$ ipython --no-banner

In [1]: import numpy as np

In [2]: np.set_printoptions(precision=4, suppress=True, linewidth=120, legacy="1.25")

In [3]: def rd(a):
   ...:     return np.round(a, 4) + 0
   ...: 

In [4]: K = np.loadtxt("data.csv", delimiter=",")

In [5]: rd(K)
Out[5]: 
array([[-0.4533, -0.0325, -0.0876,  0.2465, -0.2428,  0.1918, -0.0581, -0.1888,  0.0194, -0.3366, -0.3505,  0.3563,
         0.4602,  0.1225],
       [-0.0648, -0.3838, -0.1591, -0.1501,  0.1555, -0.3919,  0.3065, -0.0578,  0.2036, -0.0615,  0.2196,  0.5539,
        -0.1772,  0.3066],
       [ 0.3561,  0.0813, -0.0097, -0.1448,  0.1335, -0.2422, -0.3196,  0.1978,  0.3384, -0.1573,  0.1313, -0.1019,
         0.6214,  0.2734],
       [-0.3885,  0.2264, -0.2973, -0.5721, -0.0686, -0.1106, -0.2554,  0.0591,  0.2507, -0.2933,  0.0087, -0.0567,
        -0.2044, -0.3204],
       [ 0.0324, -0.1828, -0.3719,  0.4114, -0.514 , -0.2134, -0.422 , -0.0504,  0.0725,  0.1896,  0.3285, -0.0192,
        -0.1051, -0.0846],
       [ 0.    , -0.1561, -0.1242,  0.1373,  0.4779, -0.3779, -0.1582, -0.2541, -0.0151,  0.2497, -0.3498,  0.0641,
         0.1799, -0.509 ],
       [-0.2266, -0.1567, -0.4025,  0.2429,  0.5225,  0.1644, -0.2194,  0.156 , -0.1571, -0.1952,  0.0059, -0.3089,
        -0.1885,  0.3698],
       [ 0.0648, -0.428 , -0.0676, -0.0318,  0.0307,  0.1739,  0.2477, -0.0163, -0.198 , -0.4129,  0.4445, -0.1501,
         0.2867, -0.4497],
       [-0.4533, -0.0325,  0.062 , -0.0576,  0.0089, -0.0874,  0.032 ,  0.6541, -0.2393,  0.4196,  0.1555,  0.1107,
         0.275 , -0.0667],
       [-0.0648,  0.3344,  0.3149,  0.3441,  0.3319,  0.188 , -0.2412,  0.0371,  0.2104, -0.138 ,  0.4149,  0.4035,
        -0.1326, -0.2132],
       [ 0.2914,  0.2907, -0.2507, -0.1922,  0.0069, -0.0598, -0.202 , -0.0556, -0.7191, -0.1074,  0.0591,  0.3846,
         0.029 ,  0.0484],
       [-0.0971,  0.4859, -0.1163,  0.3632, -0.0362, -0.5194,  0.4566,  0.0661, -0.0624, -0.2652,  0.0518, -0.2159,
         0.0267, -0.0277],
       [-0.0324,  0.3077, -0.4941, -0.0767,  0.1192,  0.353 ,  0.29  , -0.2991,  0.192 ,  0.4228,  0.2541,  0.0091,
         0.2462,  0.0299],
       [-0.3885,  0.0079,  0.367 , -0.1546,  0.0445, -0.2284, -0.1737, -0.5482, -0.2281,  0.097 ,  0.3416, -0.246 ,
         0.1115,  0.2334]])

In [6]: vec = np.array([3, 5, 2, -4, 2, -2, 3, -3, -3, 5, 3, -4, -5, -1])

In [7]: np.sign((K @ vec).round(6))
Out[7]: array([-1., -1., -1.,  1., -1.,  1., -1., -1., -1., -1.,  1.,  1.,  1.,  1.])

In [8]: np.linalg.norm(K @ vec) <= np.linalg.norm(K, 2) * np.linalg.norm(vec) + 1e-9
Out[8]: True

In [9]: rd(K @ np.eye(14)[12])
Out[9]: 
array([ 0.4602, -0.1772,  0.6214, -0.2044, -0.1051,  0.1799, -0.1885,  0.2867,  0.275 , -0.1326,  0.029 ,  0.0267,
        0.2462,  0.1115])

In [10]: (K @ vec).argmax()
Out[10]: 13

In [11]: vec = np.array([2, 0, 1, 0, 0, 0, 2, 0, 2, 2, 0, 0, 1, 2])

In [12]: target = K @ vec

In [13]: rd(target)
Out[13]: 
array([-1.0398,  1.0444,  1.5938, -2.5152, -0.9011, -0.8095, -1.4482, -1.2771, -0.2783, -0.7114, -1.5992, -0.0813,
        1.5568, -0.4413])

In [14]: rd(np.linalg.solve(K, target))
Out[14]: array([2., 0., 1., 0., 0., 0., 2., 0., 2., 2., 0., 0., 1., 2.])

In [15]: rd(np.linalg.solve(K, K[:, 12]))
Out[15]: array([0., 0., 0., 0., 0., 0., 0., 0., 0., 0., 0., 0., 1., 0.])
